In [1]: import numpy as np

In [2]: np.set_printoptions(suppress=True, linewidth=140)

In [3]: def rd(a):
   ...:     return np.round(a, 3) + 0
   ...: 

In [4]: J = np.array([[1, 4, 0, 5, 2],
   ...:     [4, 7, 6, 0, 5],
   ...:     [1, 8, 4, 7, 0],
   ...:     [2, 4, 5, 1, 7],
   ...:     [7, 4, 8, 7, 7],
   ...:     [5, 2, 1, 2, 6],
   ...:     [5, 5, 0, 3, 4],
   ...:     [6, 2, 5, 1, 2],
   ...:     [0, 6, 7, 9, 2]])

In [5]: J[-1] = J[0] + 2 * J[1]

In [6]: J
Out[6]: 
array([[ 1,  4,  0,  5,  2],
       [ 4,  7,  6,  0,  5],
       [ 1,  8,  4,  7,  0],
       [ 2,  4,  5,  1,  7],
       [ 7,  4,  8,  7,  7],
       [ 5,  2,  1,  2,  6],
       [ 5,  5,  0,  3,  4],
       [ 6,  2,  5,  1,  2],
       [ 9, 18, 12,  5, 12]])

In [7]: r0, v = J[0], J[6]

In [8]: r0 @ r0
Out[8]: np.int64(46)

In [9]: pr = (r0 @ v) / (r0 @ r0) * r0

In [10]: rd(pr)
Out[10]: array([1.043, 4.174, 0.   , 5.217, 2.087])

In [11]: out = np.c_[J[:, :4] @ np.array([[2, 0, 1, -1], [-1, -2, 2, -3], [1, 0, 0, 2], [-1, 2, 1, -3]]), np.array([-2, -1, -1, 1, 0, 0, -2, 3, 0])]

In [12]: out
Out[12]: 
array([[ -7,   2,  14, -28,  -2],
       [  7, -14,  18, -13,  -1],
       [ -9,  -2,  24, -38,  -1],
       [  4,  -6,  11,  -7,   1],
       [ 11,   6,  22, -24,   0],
       [  7,   0,  11, -15,   0],
       [  2,  -4,  18, -29,  -2],
       [ 14,  -2,  11,  -5,   3],
       [  7, -26,  50, -54,   0]])

In [13]: rd(np.linalg.lstsq(J, out[:, 0])[0])
Out[13]: array([ 2., -1.,  1., -1.,  0.])

In [14]: rd(np.linalg.norm(out - J @ np.linalg.lstsq(J, out)[0], axis=0))
Out[14]: array([0.   , 0.   , 0.   , 0.   , 2.569])

In [15]: rd(np.linalg.norm(np.linalg.qr(J)[0].T @ out, axis=0) ** 2 / ((out ** 2).sum(axis=0) + 1e-12))
Out[15]: array([1.  , 1.  , 1.  , 1.  , 0.67])

In [16]: T = np.stack([J, -3 * J, J[::-1]])

In [17]: np.einsum("bij,cij->bc", T, T)
Out[17]: 
array([[ 1557, -4671,   909],
       [-4671, 14013, -2727],
       [  909, -2727,  1557]])

In [18]: T.sum(axis=0)
Out[18]: 
array([[  7,  10,  12,  -5,   8],
       [ -2, -12,  -7,   1,  -8],
       [  3, -11,  -8, -11,   4],
       [  1,  -6,  -9,   0,  -8],
       [ -7,  -4,  -8,  -7,  -7],
       [ -8,   0,   3,  -3,  -5],
       [ -9,  -2,   4,   1,  -8],
       [ -8,   3,  -4,  -2,   1],
       [-17, -32, -24,  -5, -22]])

In [19]: (T @ J.T).shape
Out[19]: (3, 9, 9)

In [20]: np.linalg.matrix_rank(T.reshape(3, -1))
Out[20]: np.int64(2)

In [21]: rd(np.linalg.norm(T, axis=(1, 2)))
Out[21]: array([ 39.459, 118.377,  39.459])

In [22]: P = J @ np.linalg.solve(J.T @ J, J.T)

In [23]: rd(np.diag(P))
Out[23]: array([0.354, 0.258, 0.691, 0.55 , 0.787, 0.435, 0.558, 0.643, 0.723])

In [24]: rd(P @ J[:, 4])
Out[24]: array([ 2.,  5.,  0.,  7.,  7.,  6.,  4.,  2., 12.])
